$ ipython --no-banner

In [1]: import numpy as np

In [2]: import numpy.linalg as la

In [3]: np.set_printoptions(precision=2, suppress=True, linewidth=200)

In [4]: data = np.load("data.npy")

In [5]: print(data)
[[ -0.23  -6.23   3.59]
 [  3.38  -2.62   4.79]
 [  0.9   -5.1    3.97]
 [ -1.82  -7.82   3.06]
 [  2.58  -3.42   4.53]
 [  0.15  -5.85   3.72]
 [ -1.35  -7.35   3.22]
 [  0.11  -5.89   3.7 ]
 [ -3.6   -9.6    2.47]
 [  2.12  -3.88   4.37]
 [  4.04  -1.96   5.01]
 [ -1.71  -7.71   3.1 ]
 [  2.41  -3.59   4.47]
 [ -4.21 -10.21   2.26]
 [  3.22  -2.78   4.74]
 [  0.51  -5.49   3.84]
 [  3.99  -2.01   5.  ]
 [ -0.59  -6.59   3.47]
 [ -0.27  -6.27   3.58]
 [  2.4   -3.6    4.47]
 [  1.25  -4.75   4.08]
 [  1.93  -4.07   4.31]
 [ -3.38  -9.38   2.54]
 [ -0.01  -6.01   3.66]
 [ -3.    -9.     2.67]
 [  1.43  -4.57   4.14]
 [ -2.5   -8.5    2.83]
 [  4.27  -1.73   5.09]
 [  7.88   1.88   6.29]]

In [6]: Y = data / np.sqrt((data ** 2).mean(axis=1, keepdims=True))

In [7]: print(la.norm(Y, axis=1))
[1.73 1.73 1.73 1.73 1.73 1.73 1.73 1.73 1.73 1.73 1.73 1.73 1.73 1.73 1.73 1.73 1.73 1.73 1.73 1.73 1.73 1.73 1.73 1.73 1.73 1.73 1.73 1.73 1.73]

In [8]: print(la.matrix_rank(data - data.mean(axis=1, keepdims=True)))
2

In [9]: print(Y[5])
[ 0.04 -1.46  0.93]

In [10]: m1 = np.array([[-1, -1, 0], [6, 6, 7]])

In [11]: Uu, sigma, Vt = la.svd(m1)

In [12]: print(np.argmax(sigma[:-1] / (sigma[1:] + 1e-6)) + 1)
1

In [13]: Y = Uu[:, :1] @ np.diag(sigma[:1]) @ Vt[:1]

In [14]: print(Y)
[[-0.6  -0.6  -0.69]
 [ 6.04  6.04  6.93]]

In [15]: print(np.round(la.norm(m1 - Y) / la.norm(m1), 2))
0.08

In [16]: print(la.matrix_rank(m1, rtol=0.05))
2

In [17]: print(round(np.abs(m1 - Y).max(), 2))
0.69

In [18]: Y = m1[0, 0] * m1[1:] - np.outer(m1[1:, 0], m1[0])

In [19]: print(Y)
[[ 0  0 -7]]

In [20]: print(m1[:, 0] / m1[0, 0])
[ 1. -6.]

In [21]: print(la.matrix_rank(Y), la.matrix_rank(m1))
1 2

In [22]: W0 = np.load("m.npy")

In [23]: print(W0)
[[ 0  0  0]
 [ 0  0  1]
 [ 0  0  1]
 [ 0  1  0]
 [ 1  0 -2]]

In [24]: Uu, sigma, Vt = la.svd(m1, full_matrices=False)

In [25]: print(np.round(Vt @ Vt.T, 2) + 0)
[[1. 0.]
 [0. 1.]]

In [26]: print(np.allclose(Uu * sigma @ Vt, m1))
True

In [27]: print(np.abs(Vt[0]))
[0.55 0.55 0.63]

In [28]: print(sigma / sigma[0])
[1.   0.08]

In [29]: print(sigma)
[11.05  0.9 ]

In [30]: print(np.cumsum(sigma ** 2) / np.sum(sigma ** 2))
[0.99 1.  ]

In [31]: P = W0 @ la.solve(W0.T @ W0, W0.T)

In [32]: print(P @ W0[:, 1])
[0. 0. 0. 1. 0.]

In [33]: print(np.diag(P))
[0.  0.5 0.5 1.  1. ]

In [34]: Q, V = la.qr(W0[:, :2])[0], la.qr(W0[:, 2:])[0]

In [35]: sigma = la.svd(Q.T @ V, compute_uv=False)

In [36]: print((sigma > 0.9).sum())
0

In [37]: print(sigma)
[0.82]

In [38]: print(np.round(la.norm(Q @ Q.T - V @ V.T, 2), 2))
1.0
